% ipython --no-banner

In [1]: import numpy as np

In [2]: np.set_printoptions(precision=1, suppress=True, linewidth=200)

In [3]: E = np.load("out9.npy")

In [4]: E.round(1) + 0
Out[4]: 
array([[-0.3,  0.3, -0.6, -0.6,  0.5,  0. , -0.3, -0.5],
       [ 0.3,  0.7,  0. ,  0.5, -0.3,  0.2,  0.1,  1.4],
       [-0.6,  0. ,  1. , -0.2,  0. , -1.2,  0.2, -0.6],
       [-0.6,  0.5, -0.2,  0.9, -0.2,  0.9, -0.4,  0.2],
       [ 0.5, -0.3,  0. , -0.2,  1.7,  0.8,  0.1,  0.9],
       [ 0. ,  0.2, -1.2,  0.9,  0.8,  0.5,  0.3, -0.4],
       [-0.3,  0.1,  0.2, -0.4,  0.1,  0.3,  0.9,  0.5],
       [-0.5,  1.4, -0.6,  0.2,  0.9, -0.4,  0.5,  0.6]])

In [5]: # looks like rank 7

In [6]: left, s, vt = np.linalg.svd(E)

In [7]: np.argmax(s[:-1] / (s[1:] + 1e-6)) + 1
Out[7]: np.int64(7)

In [8]: M2 = left[:, :7] @ np.diag(s[:7]) @ vt[:7]

In [9]: np.linalg.matrix_rank(M2)
Out[9]: np.int64(7)

In [10]: round(float(np.linalg.norm(E - M2, 2)), 1), round(s[7], 1)
Out[10]: (0.0, np.float64(0.0))

In [11]: M2.round(1) + 0
Out[11]: 
array([[-0.3,  0.3, -0.6, -0.6,  0.5,  0. , -0.3, -0.5],
       [ 0.3,  0.7,  0. ,  0.5, -0.3,  0.2,  0.1,  1.4],
       [-0.6,  0. ,  1. , -0.2,  0. , -1.2,  0.2, -0.6],
       [-0.6,  0.5, -0.2,  0.9, -0.2,  0.9, -0.4,  0.2],
       [ 0.5, -0.3,  0. , -0.2,  1.7,  0.8,  0.1,  0.9],
       [ 0. ,  0.2, -1.2,  0.9,  0.8,  0.5,  0.3, -0.4],
       [-0.3,  0.1,  0.2, -0.4,  0.1,  0.3,  0.9,  0.5],
       [-0.5,  1.4, -0.6,  0.2,  0.9, -0.4,  0.5,  0.6]])

In [12]: m1 = np.loadtxt("layer5.csv", delimiter=",")

In [13]: m1
Out[13]: 
array([[0., 0., 0., 1., 0., 0., 1., 0., 0., 1., 1.],
       [0., 0., 1., 0., 0., 1., 0., 0., 0., 0., 0.],
       [0., 1., 0., 0., 0., 1., 0., 0., 0., 0., 0.],
       [1., 0., 0., 0., 0., 0., 1., 1., 0., 1., 0.],
       [0., 0., 0., 0., 0., 0., 0., 0., 1., 0., 0.],
       [0., 1., 1., 0., 0., 0., 0., 0., 0., 0., 0.],
       [1., 0., 0., 1., 0., 0., 0., 1., 0., 1., 1.],
       [0., 0., 0., 1., 0., 0., 1., 0., 0., 1., 1.],
       [0., 0., 0., 0., 1., 0., 0., 0., 0., 0., 0.],
       [1., 0., 0., 1., 0., 0., 1., 1., 0., 0., 0.],
       [1., 0., 0., 0., 0., 0., 1., 1., 0., 0., 0.]])

In [14]: r = np.linalg.matrix_rank(E)

In [15]: r
Out[15]: np.int64(7)

In [16]: N = np.linalg.svd(E)[2][r:].T

In [17]: np.round(N[:, 0] / N[np.abs(N[:, 0]).round(6).argmax(), 0], 1) + 0
Out[17]: array([ 0.9,  1. ,  0.6, -0.1,  0. ,  0.6,  0.2, -0.8])

In [18]: [int(np.linalg.matrix_rank(E[:, :j + 1])) for j in range(8)]
Out[18]: [1, 2, 3, 4, 5, 6, 7, 7]

In [19]: N.shape
Out[19]: (8, 1)

In [20]: np.round(N @ N.T, 1) + 0
Out[20]: 
array([[ 0.2,  0.3,  0.2,  0. ,  0. ,  0.2,  0.1, -0.2],
       [ 0.3,  0.3,  0.2,  0. ,  0. ,  0.2,  0.1, -0.2],
       [ 0.2,  0.2,  0.1,  0. ,  0. ,  0.1,  0. , -0.2],
       [ 0. ,  0. ,  0. ,  0. ,  0. ,  0. ,  0. ,  0. ],
       [ 0. ,  0. ,  0. ,  0. ,  0. ,  0. ,  0. ,  0. ],
       [ 0.2,  0.2,  0.1,  0. ,  0. ,  0.1,  0. , -0.1],
       [ 0.1,  0.1,  0. ,  0. ,  0. ,  0. ,  0. , -0.1],
       [-0.2, -0.2, -0.2,  0. ,  0. , -0.1, -0.1,  0.2]])

In [21]: [int(np.linalg.matrix_rank(E[:i])) for i in range(1, len(E) + 1)]
Out[21]: [1, 2, 3, 4, 5, 6, 7, 7]

In [22]: np.linalg.matrix_rank(E.T @ E), np.linalg.matrix_rank(E @ E.T)
Out[22]: (np.int64(7), np.int64(7))

In [23]: m1 @ m1
Out[23]: 
array([[4., 0., 0., 2., 0., 0., 3., 4., 0., 2., 1.],
       [0., 2., 1., 0., 0., 1., 0., 0., 0., 0., 0.],
       [0., 1., 2., 0., 0., 1., 0., 0., 0., 0., 0.],
       [2., 0., 0., 4., 0., 0., 3., 2., 0., 3., 3.],
       [0., 0., 0., 0., 1., 0., 0., 0., 0., 0., 0.],
       [0., 1., 1., 0., 0., 2., 0., 0., 0., 0., 0.],
       [3., 0., 0., 3., 0., 0., 5., 3., 0., 3., 2.],
       [4., 0., 0., 2., 0., 0., 3., 4., 0., 2., 1.],
       [0., 0., 0., 0., 0., 0., 0., 0., 1., 0., 0.],
       [2., 0., 0., 3., 0., 0., 3., 2., 0., 4., 3.],
       [1., 0., 0., 3., 0., 0., 2., 1., 0., 3., 3.]])

In [24]: np.trace(m1 @ m1 @ m1) // 6
Out[24]: np.float64(10.0)

In [25]: Lm = np.diag(m1.sum(axis=1)) - m1

In [26]: round(np.linalg.det(Lm[1:, 1:]))
Out[26]: 0

In [27]: Lm @ np.ones(11)
Out[27]: array([0., 0., 0., 0., 0., 0., 0., 0., 0., 0., 0.])

In [28]: np.round(np.linalg.eigvalsh(Lm), 1) + 0
Out[28]: array([0., 0., 0., 2., 3., 3., 3., 4., 5., 6., 6.])
